In [1]: import numpy as np

In [2]: import numpy.linalg as la

In [3]: np.set_printoptions(precision=3, suppress=True, linewidth=140, sign=" ")

In [4]: M = np.loadtxt("run2.csv", delimiter=",")

In [5]: M
Out[5]: 
array([[ 2.986, -0.006,  5.981, -2.999],
       [-1.973,  0.019, -4.023,  2.015],
       [-3.   , -0.007, -6.02 ,  3.039]])

In [6]: U, sigma, Vh = la.svd(M)

In [7]: np.argmax(sigma[:-1] / (sigma[1:] + 1e-6)) + 1
Out[7]: np.int64(1)

In [8]: A2 = U[:, :1] @ np.diag(sigma[:1]) @ Vh[:1]

In [9]: np.round(np.abs(M - A2).max(), 3)
Out[9]: np.float64(0.022)

In [10]: round(float(la.norm(M - A2) / la.norm(M)), 3)
Out[10]: 0.003

In [11]: A = np.load("x.npy")

In [12]: A
Out[12]: 
array([[ 1,  6,  5],
       [ 1,  8,  9],
       [ 2,  5,  5],
       [ 1,  8,  9]])

In [13]: ang = np.radians(36)

In [14]: Rm = np.eye(3)

In [15]: Rm[2, 2] = Rm[0, 0] = np.cos(ang)

In [16]: Rm[2, 0], Rm[0, 2] = -np.sin(ang), np.sin(ang)

In [17]: Rm
Out[17]: 
array([[ 0.809,  0.   ,  0.588],
       [ 0.   ,  1.   ,  0.   ],
       [-0.588,  0.   ,  0.809]])

In [18]: A2 = A @ Rm.T

In [19]: np.round(la.det(Rm), 3), round(np.trace(Rm), 3)
Out[19]: (np.float64(1.0), np.float64(2.618))

In [20]: np.allclose(la.norm(A, axis=1), la.norm(A2, axis=1))
Out[20]: True

In [21]: np.allclose(A @ A.T, A2 @ A2.T)
Out[21]: True

In [22]: np.abs(A2 - A).max(axis=0)
Out[22]: array([ 5.099,  0.   ,  2.307])

In [23]: x0 = np.array([3, 2, 0])

In [24]: y = A @ x0

In [25]: np.round(la.solve(A.T @ A, A.T @ y), 3) + 0
Out[25]: array([ 3.,  2.,  0.])

In [26]: y
Out[26]: array([ 15,  19,  16,  19])

In [27]: rng = np.random.default_rng(622355)

In [28]: y = y + 0.05 * rng.normal(size=4)

In [29]: y
Out[29]: array([ 15.   ,  19.05 ,  16.074,  19.018])

In [30]: coef, *_ = la.lstsq(A, y)

In [31]: np.round(A.T @ (y - A @ coef), 3) + 0
Out[31]: array([ 0.,  0.,  0.])

In [32]: round(float(la.norm(y - A @ coef)), 3)
Out[32]: 0.023

In [33]: coef.round()
Out[33]: array([ 3.,  2.,  0.])

In [34]: [round(float(la.norm(la.solve(A.T @ A + lam * np.eye(3), A.T @ y))), 2) for lam in (0, 1, 10, 100)]
Out[34]: [3.63, 2.75, 1.76, 1.37]

In [35]: u, r1 = A[1], A[0]

In [36]: u @ u
Out[36]: np.int64(146)

In [37]: p = (u @ r1) / (u @ u) * u

In [38]: np.round(la.norm(u + r1) ** 2 + la.norm(u - r1) ** 2, 3)
Out[38]: np.float64(416.0)

In [39]: def softmax(z):
    ...:     e = np.exp(z - z.max(axis=-1, keepdims=True))
    ...:     return e / e.sum(axis=-1, keepdims=True)
    ...: 

In [40]: np.round(softmax(10 * M[0]), 3) + 0
Out[40]: array([ 0.,  0.,  1.,  0.])

In [41]: np.round(softmax(M[0] + -2), 3) + 0
Out[41]: array([ 0.048,  0.002,  0.95 ,  0.   ])

In [42]: att = M @ M.T / np.sqrt(4)

In [43]: softmax(att).round(6).argmax(axis=1)
Out[43]: array([ 0,  2,  2])

In [44]: np.round(softmax(att), 3) + 0
Out[44]: 
array([[ 1.   ,  0.   ,  0.   ],
       [ 0.   ,  0.002,  0.998],
       [ 0.   ,  0.   ,  1.   ]])

In [45]: np.round(la.norm(A, 2), 3)
Out[45]: np.float64(20.128)

In [46]: round(float(la.norm(A, 1)), 3), round(la.norm(A, np.inf), 3)
Out[46]: (28.0, np.float64(18.0))

In [47]: round(float(la.norm(A, "nuc")), 3)
Out[47]: 22.45

In [48]: round(la.norm(A[3] - A[2]), 3)
Out[48]: np.float64(5.099)
